$ python -q
>>> import numpy as np
>>> from numpy import linalg as LA
>>> np.set_printoptions(precision=3, suppress=True, linewidth=160)
>>> tidy = lambda a: np.round(a, 3) + 0
>>> mat = np.load("test19.npy")
>>> print(mat)
[[-1  0  0]
 [ 0  3 -2]
 [ 0 -1  1]]
>>> # 2 groups of indices that never mix
>>> t = np.radians(60)
>>> Rm = np.eye(3)
>>> Rm[0, 0] = Rm[2, 2] = np.cos(t)
>>> Rm[0, 2], Rm[2, 0] = -np.sin(t), np.sin(t)
>>> print(tidy(Rm))
[[ 0.5    0.    -0.866]
 [ 0.     1.     0.   ]
 [ 0.866  0.     0.5  ]]
>>> B = mat @ Rm.T
>>> print(tidy(LA.det(Rm)), np.trace(Rm))
1.0 2.0
>>> vec = np.array([8, -8, -7])
>>> target = mat @ vec
>>> b, lr = np.zeros(3), 1 / LA.norm(mat, 2) ** 2
>>> for i in range(4):
...     b -= lr * mat.T @ (mat @ b - target)
...     if i % 1 == 0: print(i, round(LA.norm(mat @ b - target), 3))
... 
0 7.924
1 7.451
2 7.013
3 6.607
>>> print(tidy(LA.cond(mat)))
14.933
>>> B = LA.inv(mat)
>>> print(tidy(LA.det(mat) * B))
[[ 1.  0.  0.]
 [ 0. -1. -2.]
 [ 0. -1. -3.]]
>>> print((np.abs(B) > 1e-9).astype(int))
[[1 0 0]
 [0 1 1]
 [0 1 1]]
>>> print(tidy(B))
[[-1.  0.  0.]
 [ 0.  1.  2.]
 [ 0.  1.  3.]]
>>> print(tidy(LA.slogdet(mat)[0]))
-1.0
>>> print(tidy(LA.cond(mat)))
14.933
>>> print(tidy(mat @ B))
[[1. 0. 0.]
 [0. 1. 0.]
 [0. 0. 1.]]
>>> M = np.load("sample15.npy")
>>> print(M)
[[2 3 5]
 [3 4 3]
 [5 3 4]]
>>> B = M[0, 0] * M[1:] - np.outer(M[1:, 0], M[0])
>>> print(B)
[[  0  -1  -9]
 [  0  -9 -17]]
>>> print(M[:, 0] / M[0, 0])
[1.  1.5 2.5]
>>> print(LA.matrix_rank(B), LA.matrix_rank(M))
2 3
>>> vec = np.array([2, 2, 1])
>>> print(np.sign((B @ vec).round(6)))
[-1 -1]
>>> print((B @ vec).argmax())
0
>>> P = np.triu(np.array([[-2, -1, -1], [-1, 3, 1], [-3, -3, 0]]), 1) + np.eye(3)
>>> B = P @ M @ LA.inv(P)
>>> print(P @ M - M @ P)
[[-8. -5. -8.]
 [ 5.  6.  3.]
 [ 0.  5.  2.]]
>>> print(np.trace(B), np.trace(M))
10.0 10
>>> print(tidy(LA.det(B)))
-32.0
>>> print(LA.matrix_rank(B))
3
>>> vals, vecs = LA.eig(M)
>>> print(tidy(np.sort(LA.eigvals(M @ M))))
[  1.938   4.574 115.487]
>>> print(tidy(M @ vecs[:, 0] - vals[0] * vecs[:, 0]))
[0. 0. 0.]
>>> print(tidy(np.prod(vals)))
-32.0
>>> B = np.array([[1], [0], [2]])
>>> W2 = np.array([[-1, 1, -3]])
>>> J = B @ W2
>>> print(J)
[[-1  1 -3]
 [ 0  0  0]
 [-2  2 -6]]
>>> Uu, sig, VT = LA.svd(J)
>>> print(tidy(sig))
[7.416 0.    0.   ]
>>> B = Uu[:, :1] @ np.diag(sig[:1]) @ VT[:1]
>>> print(tidy(np.abs(J - B).max()))
0.0
>>> print(tidy(B))
[[-1.  1. -3.]
 [ 0.  0.  0.]
 [-2.  2. -6.]]
>>> C2 = J.T @ J
>>> print((J @ J.T).shape)
(3, 3)
>>> print(tidy(LA.eigvalsh(C2)[::-1]))
[55.  0.  0.]
>>> print(C2)
[[  5  -5  15]
 [ -5   5 -15]
 [ 15 -15  45]]
>>> print(np.trace(C2), (J ** 2).sum())
55 55
>>> print(tidy(LA.svd(J, compute_uv=False) ** 2))
[55.  0.  0.]
>>> W0 = np.loadtxt("arr.csv", delimiter=",")
>>> print(W0)
[[-5.064  3.848  0.043  2.955]
 [ 0.001  1.981 -2.065 -3.983]
 [ 9.922 -6.933 -1.012 -7.837]
 [-0.004  1.054 -1.048 -1.967]]
>>> print(LA.matrix_rank(W0, rtol=0.1))
2
>>> print(LA.cond(W0) > 100)
True
>>> vec = np.array([2, 1, 1, 3])
>>> print(tidy(W0 @ np.ones(4)))
[ 1.782 -4.066 -5.86  -1.965]
>>> print(tidy((W0 * vec).sum(axis=1)))
[  2.628 -12.031 -11.612  -5.903]
>>> print(W0 * vec)
[[-10.128   3.848   0.043   8.865]
 [  0.002   1.981  -2.065 -11.949]
 [ 19.844  -6.933  -1.012 -23.511]
 [ -0.008   1.054  -1.048  -5.901]]
>>> rng = np.random.default_rng(474)
>>> idx = rng.permutation(4)
>>> print(idx)
[2 3 0 1]
>>> B = W0[idx][:, idx]
>>> print(np.diag(B))
[-1.012 -1.967 -5.064  1.981]
>>> print(tidy(LA.det(B)), tidy(LA.det(W0[idx])))
0.032 0.032
>>> print(tidy(np.sort(np.abs(LA.eigvals(B)))))
[0.011 0.164 2.265 8.173]
>>> print(tidy(np.trace(B)))
-6.062
>>> print(B)
[[-1.012 -7.837  9.922 -6.933]
 [-1.048 -1.967 -0.004  1.054]
 [ 0.043  2.955 -5.064  3.848]
 [-2.065 -3.983  0.001  1.981]]
>>> P = np.triu(np.array([[-2, 1, -1, 0], [1, -3, -3, -2], [3, -3, -3, 1], [0, -1, -1, 1]]), 1) + np.eye(4)
>>> B = P @ W0 @ LA.inv(P)
>>> print(tidy(np.trace(B)), tidy(np.trace(W0)))
-6.062 -6.062
>>> print(tidy(LA.det(B)))
0.032
>>> print(LA.matrix_rank(B))
4
>>> r0 = np.array([-2, -3, 3])
>>> A = np.outer(rng.normal(size=20), r0) + 0.05 * rng.normal(size=(20, 3))
>>> print(tidy(A))
[[-2.694 -4.149  4.087]
 [-0.026  0.07  -0.135]
 [ 3.19   4.882 -4.918]
 [-0.968 -1.429  1.318]
 [-0.065  0.012 -0.034]
 [-1.322 -1.96   1.959]
 [ 0.521  0.842 -0.831]
 [-0.9   -1.259  1.19 ]
 [-0.913 -1.306  1.385]
 [-1.291 -2.024  2.042]
 [ 2.383  3.492 -3.425]
 [ 1.326  2.171 -2.234]
 [ 0.288  0.476 -0.431]
 [-0.087 -0.202  0.156]
 [ 0.371  0.59  -0.551]
 [ 2.747  3.933 -4.054]
 [ 0.069  0.264 -0.165]
 [-0.294 -0.504  0.404]
 [ 0.525  0.829 -0.795]
 [-1.429 -2.086  2.138]]
>>> P = A @ LA.solve(A.T @ A, A.T)
>>> print(tidy(LA.eigvalsh(P)))
[0. 0. 0. 0. 0. 0. 0. 0. 0. 0. 0. 0. 0. 0. 0. 0. 0. 1. 1. 1.]
>>> print(tidy(np.trace(P)))
3.0
>>> print(tidy(P @ A[:, 0]))
[-2.694 -0.026  3.19  -0.968 -0.065 -1.322  0.521 -0.9   -0.913 -1.291  2.383  1.326  0.288 -0.087  0.371  2.747  0.069 -0.294  0.525 -1.429]
>>> Uu, sig, VT = LA.svd(A)
>>> print(tidy(sig))
[15.111  0.26   0.203]
>>> B = Uu[:, :1] @ np.diag(sig[:1]) @ VT[:1]
>>> print(tidy(LA.norm(A - B, 2)), tidy(sig[1]))
0.26 0.26
>>> print(tidy(LA.norm(A - B) / LA.norm(A)))
0.022
>>> F = np.loadtxt("x.csv", delimiter=",")
>>> print(F)
[[2. 2. 1. 1.]
 [1. 2. 2. 1.]
 [1. 1. 2. 2.]
 [2. 1. 1. 2.]]
>>> print(tidy(LA.norm(F, "nuc")))
8.828
>>> print(F[1] @ F[0])
9.0
>>> print(tidy(LA.norm(F[1], 1)), tidy(LA.norm(F[1], np.inf)))
6.0 2.0
>>> print(tidy(LA.norm(F, 2) / LA.norm(F)))
0.949
>>> print(np.argsort(-LA.norm(F, axis=0).round(6), kind="stable")[:3])
[0 1 2]
>>> Uu, sig, VT = LA.svd(F)
>>> vecs = VT[:(sig > 1e-8).sum()]
>>> vec = F[3] + 2 * F[0] + rng.integers(2) * np.eye(4)[0]
>>> print(vec)
[6. 5. 3. 4.]
>>> print(tidy(vecs.T @ vecs))
[[ 0.75  0.25 -0.25  0.25]
 [ 0.25  0.75  0.25 -0.25]
 [-0.25  0.25  0.75  0.25]
 [ 0.25 -0.25  0.25  0.75]]
>>> print(tidy(np.diag(vecs.T @ vecs)))
[0.75 0.75 0.75 0.75]
>>> print(LA.matrix_rank(np.vstack([F, vec])))
3
>>> print(tidy(F @ LA.pinv(F) @ F))
[[2. 2. 1. 1.]
 [1. 2. 2. 1.]
 [1. 1. 2. 2.]
 [2. 1. 1. 2.]]
>>> print(tidy(np.trace(LA.pinv(F) @ F)))
3.0
>>> B = F / np.sqrt((F ** 2).mean(axis=1, keepdims=True))
>>> print(F - F.mean(axis=1, keepdims=True))
[[ 0.5  0.5 -0.5 -0.5]
 [-0.5  0.5  0.5 -0.5]
 [-0.5 -0.5  0.5  0.5]
 [ 0.5 -0.5 -0.5  0.5]]
>>> K = np.loadtxt("m.csv", delimiter=",")
>>> print(K)
[[10. 11.  1.  2.]
 [11. 13.  2.  4.]
 [ 1.  2.  1.  2.]
 [ 2.  4.  2.  4.]]
>>> B = K / np.sqrt((K ** 2).mean(axis=1, keepdims=True))
>>> print(LA.matrix_rank(B) == LA.matrix_rank(K))
True
>>> vec = np.array([4, 0, -3, -2])
>>> a = np.maximum(K @ vec, 0)
>>> print(tidy(np.tanh(K @ vec)))
[ 1.     1.    -0.995 -1.   ]
>>> print(np.maximum(K @ vec, 0) - np.maximum(-K @ vec, 0))
[33. 30. -3. -6.]
>>> print(K * (a > 1e-9)[:, None])
[[10. 11.  1.  2.]
 [11. 13.  2.  4.]
 [ 0.  0.  0.  0.]
 [ 0.  0.  0.  0.]]
>>> print(K.T @ a)
[660. 753.  93. 186.]
>>> Uu, sig, VT = LA.svd(K)
>>> print(np.argmax(sig[:-1] / (sig[1:] + 1e-6)) + 1)
2
>>> print(tidy(sig))
[23.849  4.151  0.     0.   ]
>>> B = Uu[:, :2] @ np.diag(sig[:2]) @ VT[:2]
>>> print(tidy(np.abs(K - B).max()))
0.0
>>> print(tidy(LA.norm(K - B) / LA.norm(K)))
0.0
>>> print(LA.matrix_rank(B))
2
>>> O, Rm = LA.qr(mat)
>>> print(np.allclose(Rm.T @ Rm, mat.T @ mat))
True
>>> print(tidy(O @ Rm))
[[-1.  0.  0.]
 [ 0.  3. -2.]
 [ 0. -1.  1.]]
>>> print(abs(Rm[0, 0]), tidy(LA.norm(mat[:, 0])))
1.0 1.0
>>> print(tidy(Rm))
[[-1.     0.     0.   ]
 [ 0.    -3.162  2.214]
 [ 0.     0.     0.316]]
>>> m1 = np.array([[10, 5], [8, 4], [8, 4]])
>>> # rows 1 and 2 are equal
>>> B = np.array([[1, 2, 2], [1, 2, 1]])
>>> W2 = np.kron(B, m1)
>>> print(tidy(LA.norm(W2, 2)), tidy(LA.norm(B, 2) * LA.norm(m1, 2)))
64.636 64.636
>>> print(W2.shape)
(6, 6)
